% python3 -q
>>> import numpy as np
>>> from numpy import linalg as LA
>>> np.set_printoptions(precision=2, suppress=True, linewidth=120, floatmode="fixed")
>>> F = np.loadtxt("layer13.csv", delimiter=",")
>>> F
array([[-2.00,  2.05,  2.00, -1.02,  2.01,  2.03,  1.99, -3.00,  0.95, -2.99],
       [-2.01,  2.02,  1.98, -0.98,  2.00,  1.98,  1.97, -3.03,  1.03, -3.01],
       [-1.97,  2.02,  1.97, -1.00,  1.99,  1.99,  2.00, -3.00,  1.00, -3.01],
       [-1.99,  2.01,  2.00, -1.01,  2.00,  2.01,  2.00, -3.00,  1.01, -2.99],
       [-1.98,  2.00,  2.02, -1.00,  2.00,  2.00,  1.99, -3.02,  0.98, -3.04],
       [-2.02,  1.99,  1.97, -1.01,  2.00,  1.99,  2.03, -3.01,  1.00, -3.03],
       [-2.02,  1.99,  2.01, -0.99,  2.01,  1.99,  2.00, -3.02,  0.96, -3.00],
       [-2.00,  2.00,  2.00, -0.96,  1.98,  1.98,  2.05, -3.02,  1.01, -3.04],
       [-2.01,  2.01,  1.98, -1.06,  1.98,  2.00,  2.00, -3.00,  1.01, -3.01],
       [-2.01,  1.98,  2.03, -1.00,  2.01,  2.02,  2.01, -3.01,  1.01, -3.03],
       [-2.01,  2.01,  2.00, -1.00,  1.98,  2.00,  2.00, -2.99,  1.01, -2.98],
       [-2.00,  1.98,  2.02, -0.99,  2.00,  1.99,  2.01, -2.98,  1.00, -3.00],
       [-2.02,  1.99,  2.01, -1.00,  2.01,  2.02,  1.97, -2.99,  1.01, -2.97],
       [-1.99,  2.01,  1.99, -0.99,  2.00,  1.98,  2.03, -2.96,  1.04, -2.98],
       [-2.01,  1.98,  1.99, -0.99,  2.00,  2.02,  2.00, -3.00,  1.00, -3.03],
       [-2.02,  2.01,  2.00, -0.99,  1.98,  1.98,  2.00, -3.00,  1.00, -3.01],
       [ 0.96,  2.01,  0.96,  3.02, -0.99, -1.02,  0.99,  3.00,  1.00,  3.01],
       [ 1.00,  2.03,  0.97,  2.96, -1.02, -0.98,  1.00,  3.02,  0.98,  2.96],
       [ 0.98,  2.01,  1.01,  3.01, -0.99, -1.02,  1.01,  2.99,  0.98,  2.98],
       [ 1.00,  1.99,  0.98,  2.98, -1.02, -0.99,  1.03,  3.02,  1.00,  2.98],
       [ 1.03,  2.02,  0.97,  2.98, -1.02, -1.00,  1.00,  3.00,  1.00,  2.99],
       [ 1.01,  2.03,  1.03,  2.99, -1.02, -0.99,  0.97,  3.00,  1.01,  3.00],
       [ 0.99,  2.01,  1.00,  3.02, -1.03, -1.01,  1.03,  3.01,  1.00,  2.98],
       [ 0.97,  1.95,  1.00,  2.99, -1.00, -0.97,  1.01,  3.02,  1.02,  2.99],
       [ 1.00,  2.01,  1.00,  3.01, -1.00, -1.03,  1.02,  3.00,  1.01,  3.00],
       [ 1.02,  1.99,  1.01,  3.00, -0.99, -0.99,  0.98,  3.05,  0.99,  3.02],
       [ 0.99,  2.00,  1.01,  3.01, -0.99, -1.01,  1.03,  2.98,  1.00,  3.01],
       [ 0.97,  2.00,  0.98,  3.01, -0.98, -1.01,  1.00,  3.01,  0.98,  2.98],
       [ 1.05,  2.02,  1.05,  3.00, -1.00, -0.98,  1.00,  2.99,  0.97,  2.99],
       [ 0.96,  2.02,  0.96,  2.98, -1.06, -1.01,  1.00,  2.99,  0.94,  3.04],
       [ 1.02,  2.01,  1.01,  2.97, -1.02, -0.98,  1.03,  3.01,  1.00,  3.00],
       [ 1.01,  2.00,  0.99,  3.01, -0.99, -1.00,  0.98,  3.01,  1.00,  2.99]])
>>> d = LA.norm(F[:, None] - F[None], axis=-1)
>>> np.unravel_index(d.round(6).argmax(), d.shape)
(np.int64(9), np.int64(25))
>>> LA.matrix_rank(d ** 2)
np.int64(12)
>>> d.mean(axis=1).argmax()
np.int64(29)
>>> LA.norm(F - F.mean(axis=0), axis=1)
array([5.42, 5.41, 5.40, 5.40, 5.43, 5.43, 5.42, 5.42, 5.43, 5.44, 5.39, 5.39, 5.40, 5.36, 5.43, 5.40, 5.42, 5.39,
       5.39, 5.41, 5.41, 5.41, 5.42, 5.40, 5.42, 5.45, 5.40, 5.40, 5.40, 5.43, 5.41, 5.42])
>>> (d + 1e9 * np.eye(32)).round(6).argmin(axis=1)
array([ 3, 15,  3, 10,  9, 14, 15,  5,  3, 14,  3, 10, 10, 10,  9, 10, 27, 20, 27, 30, 19, 31, 24, 19, 26, 31, 24, 18,
       21, 16, 19, 27])
>>> d[23].round(6).argsort(kind="stable")[:4]
array([23, 19, 31, 27])
>>> O, _ = LA.qr(np.array([[1.8, -0.7, 0.4, 1.3],
...     [-1.5, 0.1, 0.7, 0.2],
...     [0.3, -0.2, -0.4, 1.8],
...     [2.1, 0.1, 0.1, 0.4],
...     [-1.2, 0.3, 2.0, -1.8],
...     [0.6, -1.0, 0.1, -1.0],
...     [1.1, 0.9, 0.6, 1.6],
...     [-1.0, 1.0, 2.3, -2.2],
...     [-1.3, 0.0, -0.8, 1.7],
...     [-1.6, 0.6, -1.6, 0.7]]))
>>> m1 = O @ O.T
>>> m1.round(2) + 0
array([[ 0.44,  0.08,  0.22,  0.10,  0.00,  0.13,  0.13, -0.15,  0.06, -0.35],
       [ 0.08,  0.34,  0.15, -0.25,  0.23, -0.04,  0.00,  0.09,  0.27, -0.04],
       [ 0.22,  0.15,  0.23, -0.03, -0.05, -0.06,  0.15, -0.16,  0.22, -0.04],
       [ 0.10, -0.25, -0.03,  0.32, -0.15, -0.05,  0.24,  0.00, -0.23, -0.11],
       [ 0.00,  0.23, -0.05, -0.15,  0.38,  0.04, -0.04,  0.35, -0.01, -0.18],
       [ 0.13, -0.04, -0.06, -0.05,  0.04,  0.35, -0.35, -0.13, -0.11, -0.23],
       [ 0.13,  0.00,  0.15,  0.24, -0.04, -0.35,  0.58,  0.15,  0.03, -0.02],
       [-0.15,  0.09, -0.16,  0.00,  0.35, -0.13,  0.15,  0.53, -0.15, -0.08],
       [ 0.06,  0.27,  0.22, -0.23, -0.01, -0.11,  0.03, -0.15,  0.38,  0.15],
       [-0.35, -0.04, -0.04, -0.11, -0.18, -0.23, -0.02, -0.08,  0.15,  0.47]])
>>> round(float(LA.det(m1)), 2)
-0.0
>>> np.allclose(m1 @ m1.T, m1.T @ m1)
True
